% python3 -q
>>> import numpy as np
>>> from numpy import linalg as LA
>>> np.set_printoptions(precision=3, suppress=True, linewidth=140, legacy="1.25")
>>> E = np.loadtxt("run9.csv", delimiter=",")
>>> E
array([[  0.821,  17.104,  10.333],
       [-11.165,   8.605, -14.188],
       [-16.488,  -9.454,  -6.225],
       [ -1.218,  10.855, -16.754],
       [ 17.95 ,   2.72 ,   8.39 ],
       [ 17.916,   8.601,  -2.243],
       [ 13.298, -10.73 , -10.394],
       [ 10.395, -16.984,   1.865],
       [-17.332,   2.563,  -9.646],
       [-11.721,  15.126,   5.817],
       [  3.177, -10.102, -16.966],
       [-14.4  ,  -4.617,  13.089],
       [ 12.943,  14.104,  -5.792],
       [ 11.586,   2.106,  16.166],
       [ -5.006, -16.517,  10.106],
       [ -9.837,  15.509,  -7.92 ],
       [-12.502,  14.397,   6.035],
       [ 10.52 ,   0.557,  17.   ],
       [ -4.51 ,  17.194,   9.166]])
>>> vec = np.array([-5, 0, -1])
>>> target = E @ vec
>>> np.round(LA.pinv(E) @ E, 3) + 0
array([[1., 0., 0.],
       [0., 1., 0.],
       [0., 0., 1.]])
>>> try:
...     LA.solve(E, target)
... except LA.LinAlgError as e:
...     print(e)
... 
Last 2 dimensions of the array must be square
>>> rng = np.random.default_rng(597249)
>>> target = target + 0.1 * rng.normal(size=19)
>>> print(target)
[-14.505  69.899  88.72   23.01  -98.03  -87.249 -56.097 -53.979  96.465  52.787   1.131  58.976 -58.879 -74.147  14.915  57.261  56.507
 -69.563  13.353]
>>> b, *_ = LA.lstsq(E, target)
>>> round(float(LA.norm(target - E @ b)), 3)
0.358
>>> Ac = E - E.mean(axis=0)
>>> left, sigma, vt = LA.svd(Ac, full_matrices=False)
>>> sigma ** 2 / (sigma ** 2).sum()
array([0.407, 0.33 , 0.263])
>>> LA.matrix_rank(Ac)
3
>>> (np.sign(left[:, 0]) == np.sign(left[0, 0])).astype(int)
array([1, 1, 1, 1, 0, 0, 0, 0, 1, 1, 0, 1, 0, 0, 0, 1, 1, 0, 1])
>>> vt[0] * np.sign(vt[0, np.abs(vt[0]).argmax()])
array([ 0.83 , -0.448,  0.333])
>>> np.round(Ac.mean(axis=0), 3) + 0
array([0., 0., 0.])
>>> print(sigma)
[54.877 49.416 44.108]
>>> A = np.loadtxt("dump.csv", delimiter=",")
>>> A
array([[-5., -2., -4.,  7.],
       [-4.,  2.,  5.,  9.],
       [ 8., -1., -9.,  6.],
       [-4.,  2.,  5.,  9.]])
>>> # row 3 repeats row 1
>>> np.abs(np.diag(LA.qr(A)[1])) > 1e-9
array([ True,  True,  True, False])
>>> np.allclose(A[:-1].T @ LA.lstsq(A[:-1].T, A[-1])[0], A[-1])
True
>>> A @ LA.pinv(A) @ A
array([[-5., -2., -4.,  7.],
       [-4.,  2.,  5.,  9.],
       [ 8., -1., -9.,  6.],
       [-4.,  2.,  5.,  9.]])
>>> np.round(np.trace(LA.pinv(A) @ A), 3)
3.0
>>> lab = rng.permutation(4)
>>> print(lab)
[3 2 0 1]
>>> M2 = A[lab][:, lab]
>>> M2
array([[ 9.,  5., -4.,  2.],
       [ 6., -9.,  8., -1.],
       [ 7., -4., -5., -2.],
       [ 9.,  5., -4.,  2.]])
>>> np.diag(M2)
array([ 9., -9., -5.,  2.])
>>> np.round(LA.det(M2), 3), np.round(LA.det(A[lab]), 3)
(0.0, 0.0)
>>> print(np.allclose(M2, A))
False
>>> feats = np.loadtxt("case12.csv", delimiter=",")
>>> feats
array([[ 0.   , -0.458,  0.889],
       [-0.781, -0.555, -0.286],
       [ 0.625, -0.694, -0.357]])
>>> # orthonormal columns
>>> u = np.array([2, 2, 5])
>>> np.convolve(feats[0], u)
array([ 0.   , -0.915,  0.863, -0.509,  4.446])
>>> print(np.cross(feats[0, :3], feats[1, :3]))
[ 0.625 -0.694 -0.357]
>>> np.array([np.convolve(row, u, "same") for row in feats])
array([[-0.915,  0.863, -0.509],
       [-2.673, -5.587, -3.349],
       [-0.139,  1.02 , -4.186]])
